>>> import numpy as np
>>> np.set_printoptions(suppress=True, linewidth=160)
>>> def rnd(a):
...     return np.round(a, 1) + 0
... 
>>> arr = np.array([[0, 0, 1, 0, 1, 0],
...     [0, 0, 1, 0, 1, 0],
...     [1, 1, 0, 0, 1, 0],
...     [0, 0, 0, 0, 0, 1],
...     [1, 1, 1, 0, 0, 0],
...     [0, 0, 0, 1, 0, 0]])
>>> arr
array([[0, 0, 1, 0, 1, 0],
       [0, 0, 1, 0, 1, 0],
       [1, 1, 0, 0, 1, 0],
       [0, 0, 0, 0, 0, 1],
       [1, 1, 1, 0, 0, 0],
       [0, 0, 0, 1, 0, 0]])
>>> np.linalg.cond(arr) > 100
np.True_
>>> np.argsort(-np.linalg.norm(arr, axis=0).round(6), kind="stable")[:3]
array([2, 4, 0])
>>> np.linalg.matrix_rank(arr, rtol=0.1)
np.int64(5)
>>> [round(float(x), 1) for x in np.linalg.svd(arr, compute_uv=False)[:3]]
[2.6, 1.6, 1.0]
>>> W0 = np.load("out0.npy")
>>> W0
array([[ 4.2,  6.1,  2. ,  3.8],
       [ 8.2,  8.1,  3. ,  6.3],
       [ 5. ,  6.9,  1.8,  3.9],
       [ 5.7,  3.4,  2.2,  4.7],
       [ 8.8,  6.7,  2.8,  6.1],
       [ 5. ,  8.6,  2.2,  3.8],
       [12.7,  6.5,  4.8, 10.1]])
>>> x0 = np.array([0, 0, 2, 1])
>>> target = W0 @ x0
>>> rnd(target)
array([ 7.8, 12.3,  7.5,  9.1, 11.7,  8.2, 19.7])
>>> rng = np.random.default_rng(341635)
>>> target = target + 0.1 * rng.normal(size=7)
>>> rnd(target)
array([ 7.9, 12.4,  7.3,  9.1, 11.8,  8.1, 19.7])
>>> b, *_ = np.linalg.lstsq(W0, target)
>>> rnd(np.linalg.norm(target - W0 @ b))
np.float64(0.2)
>>> rnd(b)
array([0. , 0. , 2.1, 0.9])
>>> out = W0 / np.linalg.norm(W0, axis=1, keepdims=True)
>>> G = out @ out.T
>>> rnd(np.degrees(np.arccos(np.clip(G[6, 5], -1, 1))))
np.float64(31.3)
>>> rnd(G[6])
array([0.9, 1. , 0.9, 1. , 1. , 0.9, 1. ])
>>> (G - 2 * np.eye(7)).round(6).argmax(axis=1)
array([2, 4, 0, 6, 1, 2, 3])
>>> M = np.load("test17.npy")
>>> M
array([[ 0.9,  0.7, -0.2,  5. ,  1.5,  1.3],
       [-0.7,  0.2, -2.4,  2. ,  0. ,  0.5],
       [-1.8,  0.3,  1.1, 14. , -0.2,  0.1],
       [ 0.2,  0.2,  1. ,  8. ,  1.5,  0.3],
       [ 1.4, -1.4, -2. ,  9. , -1.7,  1.9],
       [-0.1, -0.7, -1.2,  6. , -0.3, -0.5],
       [ 1.6,  0.3,  0.9, -3. ,  1.4,  0. ]])
>>> out = np.c_[M[:, :3] @ np.array([[9, -8, 4], [3, -4, -1], [-6, -4, 7]]), np.array([2, 0, 2, -2, 2, 3, 2])]
>>> rnd(out)
array([[ 11.4,  -9.2,   1.5,   2. ],
       [  8.7,  14.4, -19.8,   0. ],
       [-21.9,   8.8,   0.2,   2. ],
       [ -3.6,  -6.4,   7.6,  -2. ],
       [ 20.4,   2.4,  -7. ,   2. ],
       [  4.2,   8.4,  -8.1,   3. ],
       [  9.9, -17.6,  12.4,   2. ]])
>>> np.linalg.matrix_rank(out)
np.int64(4)
>>> rnd(np.linalg.lstsq(M, out[:, 0])[0])
array([ 9.,  3., -6.,  0.,  0.,  0.])
>>> rnd(np.linalg.norm(out - M @ np.linalg.lstsq(M, out)[0], axis=0))
array([0. , 0. , 0. , 0.1])
>>> rnd(np.linalg.norm(np.linalg.qr(M)[0].T @ out, axis=0) ** 2 / ((out ** 2).sum(axis=0) + 1e-12))
array([1., 1., 1., 1.])
>>> out = M + rng.integers(-2, 3, (7, 5)) @ rng.integers(-2, 3, (5, 6))
>>> rnd(out)
array([[  4.9,  -6.3,   6.8,  10. ,  -1.5,   0.3],
       [ -4.7,  -1.8,  -4.4,  -4. ,   2. ,   6.5],
       [ -1.8,   3.3,   0.1,  19. ,   6.8,  -0.9],
       [ -4.8,  -0.8,   3. ,   3. ,   1.5,   5.3],
       [  8.4, -11.4,   1. ,  10. ,  -5.7,   1.9],
       [  1.9,  -2.7,  -4.2,   3. ,  -0.3,   0.5],
       [  5.6,  -0.7,  -9.1,  -8. ,   7.4,   2. ]])
>>> np.linalg.matrix_rank(out - M, tol=1e-8)
np.int64(5)
>>> U, sv, Vh = np.linalg.svd(arr)
>>> V = Vh[:(sv > 1e-8).sum()]
>>> x0 = arr[1] + 5 * arr[2] + rng.integers(2) * np.eye(6)[2]
>>> x0
array([5., 5., 1., 0., 6., 0.])
>>> np.allclose(V.T @ V @ x0, x0)
True
>>> rnd(np.diag(V.T @ V))
array([0.5, 0.5, 1. , 1. , 1. , 1. ])
>>> rnd(V.T @ V)
array([[0.5, 0.5, 0. , 0. , 0. , 0. ],
       [0.5, 0.5, 0. , 0. , 0. , 0. ],
       [0. , 0. , 1. , 0. , 0. , 0. ],
       [0. , 0. , 0. , 1. , 0. , 0. ],
       [0. , 0. , 0. , 0. , 1. , 0. ],
       [0. , 0. , 0. , 0. , 0. , 1. ]])
>>> np.linalg.matrix_rank(np.vstack([arr, x0]))
np.int64(5)
>>> X = np.load("layer7.npy")
>>> X
array([[ 2, -3,  1,  1, -2,  0,  0],
       [ 2, -3,  1,  1, -2,  0,  0],
       [ 7,  2,  6,  6,  3,  5,  5],
       [-1, -6, -2, -2, -5, -3, -3],
       [ 2, -3,  1,  1, -2,  0,  0],
       [ 2, -3,  1,  1, -2,  0,  0]])
>>> x0 = np.array([1, -8, 7, -1, 1, -2, -2])
>>> X @ (2 * x0)
array([60, 60, 20, 84, 60, 60])
>>> X * x0
array([[  2,  24,   7,  -1,  -2,   0,   0],
       [  2,  24,   7,  -1,  -2,   0,   0],
       [  7, -16,  42,  -6,   3, -10, -10],
       [ -1,  48, -14,   2,  -5,   6,   6],
       [  2,  24,   7,  -1,  -2,   0,   0],
       [  2,  24,   7,  -1,  -2,   0,   0]])
>>> mat = np.array([[0, 4, 6, 6, 4],
...     [0, 4, 6, 6, 4],
...     [0, 4, 6, 6, 4],
...     [0, 4, 6, 6, 4],
...     [0, 2, 3, 3, 2],
...     [0, 2, 3, 3, 2],
...     [0, 4, 6, 6, 4]])
>>> mat
array([[0, 4, 6, 6, 4],
       [0, 4, 6, 6, 4],
       [0, 4, 6, 6, 4],
       [0, 4, 6, 6, 4],
       [0, 2, 3, 3, 2],
       [0, 2, 3, 3, 2],
       [0, 4, 6, 6, 4]])
>>> out = mat / np.linalg.norm(mat, axis=1)
Traceback (most recent call last):
  File "<python-input-51>", line 1, in <module>
    out = mat / np.linalg.norm(mat, axis=1)
          ~~~~^~~~~~~~~~~~~~~~~~~~~~~~~~~~~
ValueError: operands could not be broadcast together with shapes (7,5) (7,) 
>>> out = mat / np.linalg.norm(mat, axis=1, keepdims=True)
>>> G = out @ out.T
>>> G
array([[1., 1., 1., 1., 1., 1., 1.],
       [1., 1., 1., 1., 1., 1., 1.],
       [1., 1., 1., 1., 1., 1., 1.],
       [1., 1., 1., 1., 1., 1., 1.],
       [1., 1., 1., 1., 1., 1., 1.],
       [1., 1., 1., 1., 1., 1., 1.],
       [1., 1., 1., 1., 1., 1., 1.]])
>>> np.degrees(np.arccos(np.clip(G[2, 6], -1, 1)))
np.float64(0.0)
>>> (np.abs(G) > 0.9).astype(int)
array([[1, 1, 1, 1, 1, 1, 1],
       [1, 1, 1, 1, 1, 1, 1],
       [1, 1, 1, 1, 1, 1, 1],
       [1, 1, 1, 1, 1, 1, 1],
       [1, 1, 1, 1, 1, 1, 1],
       [1, 1, 1, 1, 1, 1, 1],
       [1, 1, 1, 1, 1, 1, 1]])
